>>> import numpy as np
>>> np.set_printoptions(precision=3, suppress=True, linewidth=200, legacy="1.25")
>>> rd = lambda a: np.round(a, 3) + 0
>>> rng = np.random.default_rng(56151)
>>> A = np.eye(5, dtype=int)[rng.permutation(5)] * np.array([0, 3, -1, 3, -1])
>>> A
array([[ 0,  0,  0,  0, -1],
       [ 0,  0, -1,  0,  0],
       [ 0,  3,  0,  0,  0],
       [ 0,  0,  0,  0,  0],
       [ 0,  0,  0,  3,  0]])
>>> C2 = A.T @ A
>>> np.linalg.matrix_rank(C2)
4
>>> rd(np.linalg.svd(A, compute_uv=False) ** 2)
array([9., 9., 1., 1., 0.])
>>> (A @ A.T).shape
(5, 5)
>>> feats = np.triu(rng.random((10, 10)) < 0.2, 1).astype(int)
>>> feats = feats + feats.T
>>> feats
array([[0, 0, 0, 0, 0, 0, 0, 0, 1, 1],
       [0, 0, 0, 0, 0, 0, 0, 1, 0, 1],
       [0, 0, 0, 0, 1, 1, 0, 0, 0, 0],
       [0, 0, 0, 0, 0, 0, 0, 0, 0, 0],
       [0, 0, 1, 0, 0, 0, 0, 0, 1, 0],
       [0, 0, 1, 0, 0, 0, 0, 0, 0, 0],
       [0, 0, 0, 0, 0, 0, 0, 0, 0, 0],
       [0, 1, 0, 0, 0, 0, 0, 0, 0, 0],
       [1, 0, 0, 0, 1, 0, 0, 0, 0, 1],
       [1, 1, 0, 0, 0, 0, 0, 0, 1, 0]])
>>> rk = np.linalg.matrix_rank(feats)
>>> rk
8
>>> null = np.linalg.svd(feats)[2][rk:].T
>>> [int(np.linalg.matrix_rank(np.delete(feats, i, axis=0))) for i in range(10)]
[7, 7, 7, 8, 7, 7, 8, 7, 7, 7]
>>> np.linalg.matrix_rank(feats.T @ feats), np.linalg.matrix_rank(feats @ feats.T)
(8, 8)
>>> rd(feats @ null)
array([[0., 0.],
       [0., 0.],
       [0., 0.],
       [0., 0.],
       [0., 0.],
       [0., 0.],
       [0., 0.],
       [0., 0.],
       [0., 0.],
       [0., 0.]])
>>> Uu, sv, Vh = np.linalg.svd(feats)
>>> np.argmax(sv[:-1] / (sv[1:] + 1e-6)) + 1
8
>>> rd(sv)
array([2.37 , 1.849, 1.573, 1.458, 1.   , 1.   , 0.577, 0.172, 0.   , 0.   ])
>>> B = Uu[:, :8] @ np.diag(sv[:8]) @ Vh[:8]
>>> rd(np.linalg.norm(feats - B, 2)), rd(sv[8])
(0.0, 0.0)
>>> print(np.linalg.matrix_rank(B))
8
>>> w, V = np.linalg.eigh(feats)
>>> print(rd(w))
[-1.849 -1.573 -1.    -0.577  0.     0.     0.172  1.     1.458  2.37 ]
>>> rd(V.T @ feats @ V)
array([[-1.849,  0.   ,  0.   ,  0.   ,  0.   ,  0.   ,  0.   ,  0.   ,  0.   ,  0.   ],
       [ 0.   , -1.573,  0.   ,  0.   ,  0.   ,  0.   ,  0.   ,  0.   ,  0.   ,  0.   ],
       [ 0.   ,  0.   , -1.   ,  0.   ,  0.   ,  0.   ,  0.   ,  0.   ,  0.   ,  0.   ],
       [ 0.   ,  0.   ,  0.   , -0.577,  0.   ,  0.   ,  0.   ,  0.   ,  0.   ,  0.   ],
       [ 0.   ,  0.   ,  0.   ,  0.   ,  0.   ,  0.   ,  0.   ,  0.   ,  0.   ,  0.   ],
       [ 0.   ,  0.   ,  0.   ,  0.   ,  0.   ,  0.   ,  0.   ,  0.   ,  0.   ,  0.   ],
       [ 0.   ,  0.   ,  0.   ,  0.   ,  0.   ,  0.   ,  0.172,  0.   ,  0.   ,  0.   ],
       [ 0.   ,  0.   ,  0.   ,  0.   ,  0.   ,  0.   ,  0.   ,  1.   ,  0.   ,  0.   ],
       [ 0.   ,  0.   ,  0.   ,  0.   ,  0.   ,  0.   ,  0.   ,  0.   ,  1.458,  0.   ],
       [ 0.   ,  0.   ,  0.   ,  0.   ,  0.   ,  0.   ,  0.   ,  0.   ,  0.   ,  2.37 ]])
>>> w.sum(), np.trace(feats)
(0.0, 0)
>>> np.abs(V[:, -1]).round(6).argmax()
8
>>> rd(V.T @ V)
array([[1., 0., 0., 0., 0., 0., 0., 0., 0., 0.],
       [0., 1., 0., 0., 0., 0., 0., 0., 0., 0.],
       [0., 0., 1., 0., 0., 0., 0., 0., 0., 0.],
       [0., 0., 0., 1., 0., 0., 0., 0., 0., 0.],
       [0., 0., 0., 0., 1., 0., 0., 0., 0., 0.],
       [0., 0., 0., 0., 0., 1., 0., 0., 0., 0.],
       [0., 0., 0., 0., 0., 0., 1., 0., 0., 0.],
       [0., 0., 0., 0., 0., 0., 0., 1., 0., 0.],
       [0., 0., 0., 0., 0., 0., 0., 0., 1., 0.],
       [0., 0., 0., 0., 0., 0., 0., 0., 0., 1.]])
>>> rd(np.linalg.eigvalsh(feats @ feats))
array([0.   , 0.   , 0.03 , 0.333, 1.   , 1.   , 2.125, 2.476, 3.42 , 5.617])
